$ python -q
>>> import numpy as np
>>> np.set_printoptions(precision=1, suppress=True, linewidth=200)
>>> r0 = np.array([0, 5, 1, 3, 4])
>>> data = r0[np.abs(np.subtract.outer(np.arange(5), np.arange(5)))]
>>> print(data)
[[0 5 1 3 4]
 [5 0 5 1 3]
 [1 5 0 5 1]
 [3 1 5 0 5]
 [4 3 1 5 0]]
>>> evals, vecs = np.linalg.eigh(data)
>>> print(np.abs(vecs[:, -1]))
[0.4 0.5 0.4 0.5 0.4]
>>> print(np.round(vecs.T @ data @ vecs, 1) + 0)
[[-8.6  0.   0.   0.   0. ]
 [ 0.  -5.   0.   0.   0. ]
 [ 0.   0.   0.   0.   0. ]
 [ 0.   0.   0.   0.4  0. ]
 [ 0.   0.   0.   0.  13.2]]
>>> print(evals.round(1) + 0)
[-8.6 -5.   0.   0.4 13.2]
>>> print(np.round(np.linalg.eigvalsh(data @ data), 1) + 0)
[  0.    0.1  25.   73.9 175. ]
>>> print(np.round(vecs.T @ vecs, 1) + 0)
[[1. 0. 0. 0. 0.]
 [0. 1. 0. 0. 0.]
 [0. 0. 1. 0. 0.]
 [0. 0. 0. 1. 0.]
 [0. 0. 0. 0. 1.]]
>>> print(np.round(vecs @ np.diag(evals) @ vecs.T, 1) + 0)
[[0. 5. 1. 3. 4.]
 [5. 0. 5. 1. 3.]
 [1. 5. 0. 5. 1.]
 [3. 1. 5. 0. 5.]
 [4. 3. 1. 5. 0.]]
>>> evals, vecs = np.linalg.eigh(data)
>>> x0 = np.array([0, 1, 0, 1, 2])
>>> print(vecs * np.abs(evals) @ vecs.T)
[[5.4 0.4 3.7 2.4 1.4]
 [0.4 5.7 0.2 4.7 2.4]
 [3.7 0.2 5.  0.2 3.7]
 [2.4 4.7 0.2 5.7 0.4]
 [1.4 2.4 3.7 0.4 5.4]]
>>> print(round(x0 @ data @ x0 / (x0 @ x0), 1), round(float(evals[0]), 1), np.round(evals[-1], 1))
5.7 -8.6 13.2
>>> U, s, vt = np.linalg.svd(data)
>>> print(np.argmax(s[:-1] / (s[1:] + 1e-6)) + 1)
4
>>> out = U[:, :4] @ np.diag(s[:4]) @ vt[:4]
>>> print(np.round(np.linalg.norm(data - out) / np.linalg.norm(data), 1))
0.0
>>> print(np.linalg.matrix_rank(out))
4
>>> print(np.linalg.matrix_rank(data, rtol=0.05))
3
>>> rank = np.linalg.matrix_rank(data)
>>> print(rank)
4
>>> N = np.linalg.svd(data)[2][rank:].T
>>> print(np.linalg.matrix_rank(data.T @ data), np.linalg.matrix_rank(data @ data.T))
4 4
>>> print(np.round(N[:, 0] / N[np.abs(N[:, 0]).round(6).argmax(), 0], 1) + 0)
[ 0.5  1.   0.  -1.  -0.5]
>>> print(N.shape)
(5, 1)
>>> print([int(np.linalg.matrix_rank(np.delete(data, i, axis=0))) for i in range(5)])
[4, 4, 3, 4, 4]
>>> print(np.round(data @ N, 1) + 0)
[[0.]
 [0.]
 [0.]
 [0.]
 [0.]]
